>>> import numpy as np
>>> np.set_printoptions(precision=2, suppress=True, linewidth=140)
>>> A = np.array([[-8, -3, -8, -3, -8, -3],
...     [6, 4, 6, 4, 6, 4],
...     [-8, 8, -8, 8, -8, 8],
...     [-8, -3, -8, -3, -8, -3],
...     [6, 4, 6, 4, 6, 4],
...     [-8, 8, -8, 8, -8, 8]])
>>> A
array([[-8, -3, -8, -3, -8, -3],
       [ 6,  4,  6,  4,  6,  4],
       [-8,  8, -8,  8, -8,  8],
       [-8, -3, -8, -3, -8, -3],
       [ 6,  4,  6,  4,  6,  4],
       [-8,  8, -8,  8, -8,  8]])
>>> # rows 0 and 3 are equal
>>> gram = A.T @ A
>>> gram
array([[328, -32, 328, -32, 328, -32],
       [-32, 178, -32, 178, -32, 178],
       [328, -32, 328, -32, 328, -32],
       [-32, 178, -32, 178, -32, 178],
       [328, -32, 328, -32, 328, -32],
       [-32, 178, -32, 178, -32, 178]])
>>> np.round(np.linalg.eigvalsh(gram)[::-1], 2) + 0
array([1003.62,  514.38,    0.  ,    0.  ,    0.  ,    0.  ])
>>> np.trace(gram), (A ** 2).sum()
(np.int64(1518), np.int64(1518))
>>> left, sigma, vt = np.linalg.svd(A)
>>> vecs = vt[:(sigma > 1e-8).sum()]
>>> rng = np.random.default_rng(931384)
>>> x0 = A[0] + 2 * A[3] + rng.integers(2) * np.eye(6)[2]
>>> x0
array([-24.,  -9., -23.,  -9., -24.,  -9.])
>>> np.linalg.matrix_rank(np.vstack([A, x0]))
np.int64(3)
>>> np.round(vecs.T @ vecs, 2) + 0
array([[0.33, 0.  , 0.33, 0.  , 0.33, 0.  ],
       [0.  , 0.33, 0.  , 0.33, 0.  , 0.33],
       [0.33, 0.  , 0.33, 0.  , 0.33, 0.  ],
       [0.  , 0.33, 0.  , 0.33, 0.  , 0.33],
       [0.33, 0.  , 0.33, 0.  , 0.33, 0.  ],
       [0.  , 0.33, 0.  , 0.33, 0.  , 0.33]])
>>> W0 = np.load("test0.npy")
>>> W0
array([[ 0,  0,  0,  0,  0,  1,  0,  1],
       [ 0,  0,  2,  0,  0,  2, -2,  0],
       [ 0,  2,  1,  0,  0,  2,  0,  0],
       [-2,  0,  0,  0,  0,  0,  0,  0],
       [ 1,  0,  1,  0,  1,  0,  0, -2],
       [ 1,  0,  0, -2,  0,  2,  0,  0],
       [ 0,  0,  2,  0,  0,  0,  0, -2],
       [ 2,  0,  2,  0, -1,  0,  1,  0],
       [ 0,  0,  0, -2,  0, -2,  0,  2],
       [ 0,  0, -2,  0,  0,  1,  0,  0],
       [ 0, -1, -1,  0,  0,  0,  0,  0],
       [ 0,  0,  1,  0,  0,  0,  0,  0],
       [ 0,  0,  0, -1,  0,  0,  0,  0],
       [ 2,  0, -1,  0,  0,  1,  0,  0],
       [ 0,  0,  0, -2,  0,  0,  0,  1]])
>>> O, vecs = np.linalg.qr(W0[:, :1])[0], np.linalg.qr(W0[:, 1:])[0]
>>> sigma = np.linalg.svd(O.T @ vecs, compute_uv=False)
>>> sigma
array([0.57])
>>> feats = np.array([[-2, 0, 1, 1, 2, 2, 0, -1],
...     [0, -1, 0, 0, 0, 0, -2, 0],
...     [-1, 0, 0, -1, -2, -2, 0, 1],
...     [2, 0, 2, -2, 1, -2, 0, -1],
...     [0, 0, -2, -2, -2, -2, 0, 2],
...     [2, 0, 2, -1, -1, 0, 0, -2],
...     [0, 2, 0, 0, 0, 0, -2, 0],
...     [1, 0, 2, -1, -2, 0, 0, 1]])
>>> feats
array([[-2,  0,  1,  1,  2,  2,  0, -1],
       [ 0, -1,  0,  0,  0,  0, -2,  0],
       [-1,  0,  0, -1, -2, -2,  0,  1],
       [ 2,  0,  2, -2,  1, -2,  0, -1],
       [ 0,  0, -2, -2, -2, -2,  0,  2],
       [ 2,  0,  2, -1, -1,  0,  0, -2],
       [ 0,  2,  0,  0,  0,  0, -2,  0],
       [ 1,  0,  2, -1, -2,  0,  0,  1]])
>>> # splits into 2 blocks
>>> M2 = feats / np.linalg.norm(feats, axis=1, keepdims=True)
>>> gram = M2 @ M2.T
>>> np.argwhere(np.triu(np.abs(gram) > 0.95, 1))
array([], shape=(0, 2), dtype=int64)
>>> (np.abs(gram) > 0.9).astype(int)
array([[1, 0, 0, 0, 0, 0, 0, 0],
       [0, 1, 0, 0, 0, 0, 0, 0],
       [0, 0, 1, 0, 0, 0, 0, 0],
       [0, 0, 0, 1, 0, 0, 0, 0],
       [0, 0, 0, 0, 1, 0, 0, 0],
       [0, 0, 0, 0, 0, 1, 0, 0],
       [0, 0, 0, 0, 0, 0, 1, 0],
       [0, 0, 0, 0, 0, 0, 0, 1]])
>>> m1 = np.load("a.npy")
>>> m1
array([[-24,  -8,   1,  -6,  -4,   7,   7,   2,  -2,  -4,  -6,   0],
       [  5,   0,   0,  -1,  -7,   2,  -9,   5,   7,  -4,  -5,  -3],
       [  9,  -6,  37,   1,  -9,  -5,   1,   7,   8,   6,   1,   7],
       [ -6,   1,  -2,  16,  -8,  -1,   9,   0,  -4,   7,  -5,   2],
       [  3,   1,  -4,  -4,  -9,  -6,   2,   4,   3,   8,   1,   0],
       [ -6,   7,   1,   4,   6,  -7,   8,   3,  -2,  -2,   9,   4],
       [  0,  -9,   4,  -4,   0,   6,   3,   8,  -6,   1,   9,   8],
       [  3,  -9,   4,   8,  -6,   2,  -3,   4,   4,  -7,   9,   0],
       [  2,   1,  -3,   0,  -6,   1,   2,   9,  10,  -2,   6,  -1],
       [ -9,  -3,  -8,  -8,   0,  -1,  -7,  -2,  -9,   2,  -9,  -8],
       [ -8,   6,  -3,  -9,   0,  -1,   3,  -3,  -3,   3, -13,  -6],
       [  9,   9,   1,   4,   6,  -7,   7,   7,   0,   4,   2,  -1]])
>>> O, vecs = np.linalg.qr(m1[:, :8])[0], np.linalg.qr(m1[:, 8:])[0]
>>> sigma = np.linalg.svd(O.T @ vecs, compute_uv=False)
>>> np.degrees(np.arccos(sigma.clip(0, 1)))
array([12.09, 14.26, 29.35, 46.86])
